% ipython --no-banner

In [1]: import numpy as np

In [2]: np.set_printoptions(suppress=True, linewidth=200)

In [3]: K = np.load("out5.npy")

In [4]: K
Out[4]: 
array([[3., 2., 0., 0., 2., 0., 0., 0., 0., 0., 2., 0., 0., 0., 0., 2.],
       [2., 3., 0., 0., 2., 0., 0., 0., 0., 0., 2., 0., 0., 0., 0., 2.],
       [0., 0., 3., 0., 0., 0., 0., 2., 2., 0., 0., 2., 2., 2., 2., 0.],
       [0., 0., 0., 3., 0., 2., 2., 0., 0., 2., 0., 0., 0., 0., 0., 0.],
       [2., 2., 0., 0., 3., 0., 0., 0., 0., 0., 2., 0., 0., 0., 0., 2.],
       [0., 0., 0., 2., 0., 3., 2., 0., 0., 2., 0., 0., 0., 0., 0., 0.],
       [0., 0., 0., 2., 0., 2., 3., 0., 0., 2., 0., 0., 0., 0., 0., 0.],
       [0., 0., 2., 0., 0., 0., 0., 3., 2., 0., 0., 2., 2., 2., 2., 0.],
       [0., 0., 2., 0., 0., 0., 0., 2., 3., 0., 0., 2., 2., 2., 2., 0.],
       [0., 0., 0., 2., 0., 2., 2., 0., 0., 3., 0., 0., 0., 0., 0., 0.],
       [2., 2., 0., 0., 2., 0., 0., 0., 0., 0., 3., 0., 0., 0., 0., 2.],
       [0., 0., 2., 0., 0., 0., 0., 2., 2., 0., 0., 3., 2., 2., 2., 0.],
       [0., 0., 2., 0., 0., 0., 0., 2., 2., 0., 0., 2., 3., 2., 2., 0.],
       [0., 0., 2., 0., 0., 0., 0., 2., 2., 0., 0., 2., 2., 3., 2., 0.],
       [0., 0., 2., 0., 0., 0., 0., 2., 2., 0., 0., 2., 2., 2., 3., 0.],
       [2., 2., 0., 0., 2., 0., 0., 0., 0., 0., 2., 0., 0., 0., 0., 3.]])

In [5]: x = np.array([1, 1, 0, 1, 2, -1, 0, -1, -1, -2, 1, -1, 1, 2, -2, -2])

In [6]: h1 = np.maximum(K @ x, 0)

In [7]: np.flatnonzero(h1 > 1e-9)
Out[7]: array([ 0,  1,  4, 10, 15])

In [8]: print(np.maximum(K @ (3 * x), 0))
[21. 21.  0.  0. 24.  0.  0.  0.  0.  0. 21.  0.  0.  0.  0. 12.]

In [9]: np.maximum(K @ x, 0) - np.maximum(-K @ x, 0)
Out[9]: array([ 7.,  7., -4., -3.,  8., -5., -4., -5., -5., -6.,  7., -5., -3., -2., -6.,  4.])

In [10]: print(np.round(np.tanh(K @ x), 2))
[ 1.    1.   -1.   -1.    1.   -1.   -1.   -1.   -1.   -1.    1.   -1.   -1.   -0.96 -1.    1.  ]

In [11]: h1
Out[11]: array([7., 7., 0., 0., 8., 0., 0., 0., 0., 0., 7., 0., 0., 0., 0., 4.])
